$ ipython --no-banner

In [1]: import numpy as np

In [2]: from numpy import linalg as LA

In [3]: np.set_printoptions(precision=2, suppress=True, linewidth=120)

In [4]: W0 = np.load("run15.npy")

In [5]: print(W0)
[[ 25.02  12.06  22.03   4.97  18.2    6.09   5.98  29.05]
 [ -4.92   8.2   -8.12  -1.12   5.92  -3.99   9.97  -7.08]
 [ 18.08   0.28  19.06   2.98   6.01   5.92  -4.03  21.97]
 [ 15.97  21.98  11.97   5.99  28.9    2.05  22.85  19.  ]
 [  1.     6.06  -9.87  -4.73 -10.79  -4.14  -8.96  -6.15]
 [ -9.04  -0.03  -3.92   3.06   6.04  -0.02   9.91  -7.07]]

In [6]: t = np.radians(60)

In [7]: r_ = np.eye(8)

In [8]: r_[2, 2] = r_[1, 1] = np.cos(t)

In [9]: r_[2, 1], r_[1, 2] = -np.sin(t), np.sin(t)

In [10]: print(r_)
[[ 1.    0.    0.    0.    0.    0.    0.    0.  ]
 [ 0.    0.5   0.87  0.    0.    0.    0.    0.  ]
 [ 0.   -0.87  0.5   0.    0.    0.    0.    0.  ]
 [ 0.    0.    0.    1.    0.    0.    0.    0.  ]
 [ 0.    0.    0.    0.    1.    0.    0.    0.  ]
 [ 0.    0.    0.    0.    0.    1.    0.    0.  ]
 [ 0.    0.    0.    0.    0.    0.    1.    0.  ]
 [ 0.    0.    0.    0.    0.    0.    0.    1.  ]]

In [11]: M2 = W0 @ r_.T

In [12]: print(M2)
[[ 25.02  25.11   0.57   4.97  18.2    6.09   5.98  29.05]
 [ -4.92  -2.93 -11.16  -1.12   5.92  -3.99   9.97  -7.08]
 [ 18.08  16.65   9.29   2.98   6.01   5.92  -4.03  21.97]
 [ 15.97  21.36 -13.05   5.99  28.9    2.05  22.85  19.  ]
 [  1.    -5.52 -10.18  -4.73 -10.79  -4.14  -8.96  -6.15]
 [ -9.04  -3.41  -1.93   3.06   6.04  -0.02   9.91  -7.07]]

In [13]: print(np.allclose(LA.norm(W0, axis=1), LA.norm(M2, axis=1)))
True

In [14]: m1 = np.loadtxt("w.csv", delimiter=",")

In [15]: print(m1)
[[  8.   2.   5.  -8.  -1.   8.]
 [ 16.   4.  10. -16.  -2.  16.]
 [-16.  -4. -10.  16.   2. -16.]
 [-16.  -4. -10.  16.   2. -16.]
 [ 16.   4.  10. -16.  -2.  16.]
 [  8.   2.   5.  -8.  -1.   8.]
 [ 24.   6.  15. -24.  -3.  24.]
 [ 16.   4.  10. -16.  -2.  16.]
 [ 24.   6.  15. -24.  -3.  24.]
 [-24.  -6. -15.  24.   3. -24.]
 [  0.   0.   0.   0.   0.   0.]
 [ -8.  -2.  -5.   8.   1.  -8.]]

In [16]: z = m1[:, 4] > np.median(m1[:, 4])

In [17]: r0 = m1[z].mean(axis=0) - m1[~z].mean(axis=0)

In [18]: print(z.astype(int))
[0 0 1 1 0 0 0 0 0 1 1 1]

In [19]: print(((m1 - m1.mean(axis=0)) @ r0 > 0).astype(int))
[0 0 1 1 0 0 0 0 0 1 1 1]

In [20]: print([round(float(x), 2) for x in LA.svd(m1, compute_uv=False)[:3]])
[105.36, 0.0, 0.0]

In [21]: print(LA.cond(m1) > 100)
True

In [22]: M = np.load("test17.npy")

In [23]: print(M)
[[  1  -4  16 -64]
 [  1  -3   9 -27]
 [  1  -2   4  -8]
 [  1  -1   1  -1]
 [  1   0   0   0]
 [  1   1   1   1]]

In [24]: q, r_ = LA.qr(M)

In [25]: print(q)
[[-0.41 -0.6   0.55 -0.37]
 [-0.41 -0.36 -0.11  0.52]
 [-0.41 -0.12 -0.44  0.3 ]
 [-0.41  0.12 -0.44 -0.3 ]
 [-0.41  0.36 -0.11 -0.52]
 [-0.41  0.6   0.55  0.37]]

In [26]: print(np.round(q.T @ q, 2) + 0)
[[1. 0. 0. 0.]
 [0. 1. 0. 0.]
 [0. 0. 1. 0.]
 [0. 0. 0. 1.]]

In [27]: print(r_)
[[ -2.45   3.67 -12.66  40.42]
 [  0.     4.18 -12.55  49.36]
 [  0.     0.     6.11 -27.5 ]
 [  0.     0.     0.     8.05]]

In [28]: print(np.round(np.trace(q @ q.T), 2))
4.0

In [29]: print(np.round(q @ r_, 2) + 0)
[[  1.  -4.  16. -64.]
 [  1.  -3.   9. -27.]
 [  1.  -2.   4.  -8.]
 [  1.  -1.   1.  -1.]
 [  1.   0.   0.   0.]
 [  1.   1.   1.   1.]]

In [30]: print(np.allclose(r_.T @ r_, M.T @ M))
True
